% ipython --no-banner

In [1]: import numpy as np

In [2]: np.set_printoptions(precision=2, suppress=True, linewidth=200, sign=" ")

In [3]: K = np.load("a.npy")

In [4]: K
Out[4]: 
array([[ 0.33,  0.  ,  0.  ,  0.  ,  0.33,  0.33],
       [ 0.  ,  0.5 ,  0.5 ,  0.  ,  0.  ,  0.  ],
       [ 0.2 ,  0.2 ,  0.2 ,  0.  ,  0.2 ,  0.2 ],
       [ 0.  ,  0.  ,  0.  ,  0.67,  0.33,  0.  ],
       [ 0.  ,  0.  ,  0.33,  0.  ,  0.33,  0.33],
       [ 0.5 ,  0.  ,  0.  ,  0.  ,  0.  ,  0.5 ]])

In [5]: Uu, s, Vh = np.linalg.svd(K)

In [6]: np.argmax(s[:-1] / (s[1:] + 1e-6)) + 1
Out[6]: np.int64(5)

In [7]: out = Uu[:, :5] @ np.diag(s[:5]) @ Vh[:5]

In [8]: np.linalg.matrix_rank(out)
Out[8]: np.int64(5)

In [9]: np.round(np.abs(K - out).max(), 2)
Out[9]: np.float64(0.0)

In [10]: np.round(np.linalg.norm(K - out) / np.linalg.norm(K), 2)
Out[10]: np.float64(0.0)

In [11]: [round(float(x), 2) for x in np.linalg.svd(K, compute_uv=False)[:3]]
Out[11]: [1.05, 0.76, 0.74]

In [12]: round(float(np.linalg.norm(K, 2) / np.linalg.norm(K)), 2)
Out[12]: 0.68

In [13]: np.linalg.matrix_rank(K, rtol=0.1)
Out[13]: np.int64(5)

In [14]: np.argsort(-np.linalg.norm(K, axis=0).round(6), kind="stable")[:3]
Out[14]: array([ 5,  3,  0])

In [15]: rng = np.random.default_rng(704312)

In [16]: z = rng.integers(0, 3, 5)

In [17]: X = np.array([[-1, -1, -1, 2, 1],
    ...:     [-2, 1, -1, -1, 1],
    ...:     [0, -3, 2, -3, 2],
    ...:     [-3, 1, 0, 0, 3],
    ...:     [3, 2, 1, 1, 2]]) * (z[:, None] == z)

In [18]: X
Out[18]: 
array([[-1, -1,  0,  2,  0],
       [-2,  1,  0, -1,  0],
       [ 0,  0,  2,  0,  0],
       [-3,  1,  0,  0,  0],
       [ 0,  0,  0,  0,  2]])

In [19]: np.poly(X)
Out[19]: array([  1.,  -4.,   8., -14.,   8.,   8.])

In [20]: np.round(np.linalg.det(X.T), 2)
Out[20]: np.float64(-8.0)

In [21]: def softmax(z):
    ...:     e = np.exp(z - z.max(axis=-1, keepdims=True))
    ...:     return e / e.sum(axis=-1, keepdims=True)
    ...: 

In [22]: softmax(X).sum(axis=1)
Out[22]: array([ 1.,  1.,  1.,  1.,  1.])

In [23]: softmax(X[2] + -2)
Out[23]: array([ 0.09,  0.09,  0.65,  0.09,  0.09])

In [24]: S = X @ X.T / np.sqrt(5)

In [25]: softmax(S).round(6).argmax(axis=1)
Out[25]: array([ 0,  3,  2,  3,  4])

In [26]: softmax(S + np.triu(np.full(S.shape, -np.inf), 1))
Out[26]: 
array([[ 1.  ,  0.  ,  0.  ,  0.  ,  0.  ],
       [ 0.04,  0.96,  0.  ,  0.  ,  0.  ],
       [ 0.13,  0.13,  0.75,  0.  ,  0.  ],
       [ 0.02,  0.2 ,  0.01,  0.77,  0.  ],
       [ 0.1 ,  0.1 ,  0.1 ,  0.1 ,  0.6 ]])

In [27]: out = X + rng.integers(-2, 3, (5, 4)) @ rng.integers(-2, 3, (4, 5))

In [28]: out
Out[28]: 
array([[ 1, -5, -1,  0,  3],
       [-7,  0,  3,  0, -8],
       [ 1,  0,  2, -2,  1],
       [-3, -7,  4,  1, -4],
       [ 1, -2,  2,  0,  1]])

In [29]: np.round(np.linalg.svd(out - X, compute_uv=False), 2) + 0
Out[29]: array([ 12.65,   8.83,   2.37,   1.85,   0.  ])

In [30]: np.abs(out - X).sum(axis=1)
Out[30]: array([ 12,  18,   4,  17,   6])

In [31]: out - X
Out[31]: 
array([[ 2, -4, -1, -2,  3],
       [-5, -1,  3,  1, -8],
       [ 1,  0,  0, -2,  1],
       [ 0, -8,  4,  1, -4],
       [ 1, -2,  2,  0, -1]])

In [32]: out = X / np.linalg.norm(X, axis=1, keepdims=True)

In [33]: C2 = out @ out.T

In [34]: C2
Out[34]: 
array([[ 1.  , -0.17,  0.  ,  0.26,  0.  ],
       [-0.17,  1.  ,  0.  ,  0.9 ,  0.  ],
       [ 0.  ,  0.  ,  1.  ,  0.  ,  0.  ],
       [ 0.26,  0.9 ,  0.  ,  1.  ,  0.  ],
       [ 0.  ,  0.  ,  0.  ,  0.  ,  1.  ]])

In [35]: np.degrees(np.arccos(np.clip(C2[2, 4], -1, 1)))
Out[35]: np.float64(90.0)

In [36]: u = np.array([3, -3, 0, -2, 2])

In [37]: out = X + np.outer(u, np.eye(5)[4])

In [38]: np.round(np.linalg.det(out) / np.linalg.det(X), 2), np.round(1 + np.linalg.solve(X, u)[4], 2)
Out[38]: (np.float64(2.0), np.float64(2.0))

In [39]: data = np.load("block8.npy")

In [40]: data.round(2) + 0
Out[40]: 
array([[-0.59, -0.34, -0.29],
       [ 0.47, -0.72, -0.1 ],
       [ 0.28,  0.09,  0.02],
       [-0.57, -0.19, -0.03],
       [ 0.  , -0.57,  0.31],
       [-0.17,  0.  ,  0.9 ]])

In [41]: np.round(np.linalg.matrix_power(K, 100), 2) + 0
Out[41]: 
array([[ 0.31,  0.04,  0.1 ,  0.  ,  0.18,  0.37],
       [ 0.31,  0.04,  0.1 ,  0.  ,  0.18,  0.37],
       [ 0.31,  0.04,  0.1 ,  0.  ,  0.18,  0.37],
       [ 0.31,  0.04,  0.1 ,  0.  ,  0.18,  0.37],
       [ 0.31,  0.04,  0.1 ,  0.  ,  0.18,  0.37],
       [ 0.31,  0.04,  0.1 ,  0.  ,  0.18,  0.37]])

In [42]: np.linalg.matrix_power(K, 2)
Out[42]: 
array([[ 0.28,  0.  ,  0.11,  0.  ,  0.22,  0.39],
       [ 0.1 ,  0.35,  0.35,  0.  ,  0.1 ,  0.1 ],
       [ 0.21,  0.14,  0.21,  0.  ,  0.17,  0.27],
       [ 0.  ,  0.  ,  0.11,  0.44,  0.33,  0.11],
       [ 0.23,  0.07,  0.18,  0.  ,  0.18,  0.34],
       [ 0.42,  0.  ,  0.  ,  0.  ,  0.17,  0.42]])

In [43]: np.round(np.sort(np.abs(np.linalg.eigvals(K)))[::-1], 2) + 0
Out[43]: array([ 1.  ,  0.68,  0.67,  0.18,  0.18,  0.  ])

In [44]: pr = np.eye(6)[4]

In [45]: for _ in range(5):
    ...:     pr = pr @ K
    ...:     print(pr.round(2))
    ...: 
[ 0.    0.    0.33  0.    0.33  0.33]
[ 0.23  0.07  0.18  0.    0.18  0.34]
[ 0.29  0.07  0.13  0.    0.17  0.34]
[ 0.29  0.06  0.12  0.    0.18  0.35]
[ 0.3   0.05  0.11  0.    0.18  0.36]

In [46]: np.round(data.T @ data, 2) + 0
Out[46]: 
array([[ 1.,  0.,  0.],
       [ 0.,  1.,  0.],
       [ 0.,  0.,  1.]])

In [47]: out = np.array([[0, 1], [0, 1], [3, 3]])

In [48]: W0 = np.tile(out, (2, 3))

In [49]: W0
Out[49]: 
array([[ 0,  1,  0,  1,  0,  1],
       [ 0,  1,  0,  1,  0,  1],
       [ 3,  3,  3,  3,  3,  3],
       [ 0,  1,  0,  1,  0,  1],
       [ 0,  1,  0,  1,  0,  1],
       [ 3,  3,  3,  3,  3,  3]])

In [50]: np.unique(W0.round(6), axis=0).shape
Out[50]: (2, 6)

In [51]: np.round(W0 @ np.linalg.pinv(W0) @ W0, 2) + 0
Out[51]: 
array([[ 0.,  1.,  0.,  1.,  0.,  1.],
       [ 0.,  1.,  0.,  1.,  0.,  1.],
       [ 3.,  3.,  3.,  3.,  3.,  3.],
       [ 0.,  1.,  0.,  1.,  0.,  1.],
       [ 0.,  1.,  0.,  1.,  0.,  1.],
       [ 3.,  3.,  3.,  3.,  3.,  3.]])
